% python3 -q
>>> import numpy as np
>>> np.set_printoptions(precision=2, suppress=True, linewidth=120, floatmode="fixed")
>>> X = np.load("a.npy")
>>> X
array([[ 2,  3,  4,  5,  6],
       [ 7,  8,  9, 10, 11],
       [12, 13, 14, 15, 16],
       [17, 18, 19, 20, 21]])
>>> # rows and columns are dependent
>>> left, sv, VT = np.linalg.svd(X)
>>> np.argmax(sv[:-1] / (sv[1:] + 1e-6)) + 1
np.int64(2)
>>> B = left[:, :2] @ np.diag(sv[:2]) @ VT[:2]
>>> B
array([[ 2.00,  3.00,  4.00,  5.00,  6.00],
       [ 7.00,  8.00,  9.00, 10.00, 11.00],
       [12.00, 13.00, 14.00, 15.00, 16.00],
       [17.00, 18.00, 19.00, 20.00, 21.00]])
>>> [round(float(x), 2) for x in np.linalg.svd(B, compute_uv=False)[:3]]
[57.47, 2.75, 0.0]
>>> round(float(np.linalg.norm(B, 2) / np.linalg.norm(B)), 2)
1.0
>>> np.linalg.cond(B) > 100
np.True_
>>> np.argsort(-np.linalg.norm(B, axis=0).round(6), kind="stable")[:3]
array([4, 3, 2])
>>> np.abs(np.diag(np.linalg.qr(X)[1])) > 1e-9
array([ True,  True, False, False])
>>> round(np.trace(np.linalg.pinv(X) @ X), 2)
np.float64(2.0)
>>> np.unique(X.round(6), axis=0).shape
(4, 5)
>>> np.allclose(X[:-1].T @ np.linalg.lstsq(X[:-1].T, X[-1])[0], X[-1])
True
>>> W0 = np.load("x.npy")
>>> W0
array([[5, 0, 0, 0, 0, 0, 0, 0, 0],
       [0, 0, 0, 0, 0, 0, 0, 0, 0],
       [0, 0, 0, 0, 0, 0, 0, 0, 0],
       [0, 0, 0, 0, 0, 0, 0, 0, 0],
       [0, 0, 0, 0, 1, 0, 0, 0, 0],
       [0, 0, 0, 0, 0, 2, 0, 0, 0],
       [0, 0, 0, 0, 0, 0, 0, 0, 0],
       [0, 0, 0, 0, 0, 0, 0, 4, 0],
       [0, 0, 0, 0, 0, 0, 0, 0, 3]])
>>> vals, evecs = np.linalg.eigh(W0)
>>> x0 = np.array([0, 3, -1, 2, 0, -2, 3, 3, -1])
>>> round(x0 @ W0 @ x0 / (x0 @ x0), 2), vals[0], vals[-1]
(np.float64(1.27), np.float64(0.0), np.float64(5.0))
>>> (np.sign(evecs[:, -1].round(6)) == np.sign(evecs[0, -1].round(6))).astype(int)
array([1, 0, 0, 0, 0, 0, 0, 0, 0])
>>> evecs * np.maximum(vals, 0) @ evecs.T
array([[5.00, 0.00, 0.00, 0.00, 0.00, 0.00, 0.00, 0.00, 0.00],
       [0.00, 0.00, 0.00, 0.00, 0.00, 0.00, 0.00, 0.00, 0.00],
       [0.00, 0.00, 0.00, 0.00, 0.00, 0.00, 0.00, 0.00, 0.00],
       [0.00, 0.00, 0.00, 0.00, 0.00, 0.00, 0.00, 0.00, 0.00],
       [0.00, 0.00, 0.00, 0.00, 1.00, 0.00, 0.00, 0.00, 0.00],
       [0.00, 0.00, 0.00, 0.00, 0.00, 2.00, 0.00, 0.00, 0.00],
       [0.00, 0.00, 0.00, 0.00, 0.00, 0.00, 0.00, 0.00, 0.00],
       [0.00, 0.00, 0.00, 0.00, 0.00, 0.00, 0.00, 4.00, 0.00],
       [0.00, 0.00, 0.00, 0.00, 0.00, 0.00, 0.00, 0.00, 3.00]])
>>> np.linalg.eigvalsh(W0[1:, 1:])
array([0.00, 0.00, 0.00, 0.00, 1.00, 2.00, 3.00, 4.00])
>>> evecs * np.abs(vals) @ evecs.T
array([[5.00, 0.00, 0.00, 0.00, 0.00, 0.00, 0.00, 0.00, 0.00],
       [0.00, 0.00, 0.00, 0.00, 0.00, 0.00, 0.00, 0.00, 0.00],
       [0.00, 0.00, 0.00, 0.00, 0.00, 0.00, 0.00, 0.00, 0.00],
       [0.00, 0.00, 0.00, 0.00, 0.00, 0.00, 0.00, 0.00, 0.00],
       [0.00, 0.00, 0.00, 0.00, 1.00, 0.00, 0.00, 0.00, 0.00],
       [0.00, 0.00, 0.00, 0.00, 0.00, 2.00, 0.00, 0.00, 0.00],
       [0.00, 0.00, 0.00, 0.00, 0.00, 0.00, 0.00, 0.00, 0.00],
       [0.00, 0.00, 0.00, 0.00, 0.00, 0.00, 0.00, 4.00, 0.00],
       [0.00, 0.00, 0.00, 0.00, 0.00, 0.00, 0.00, 0.00, 3.00]])
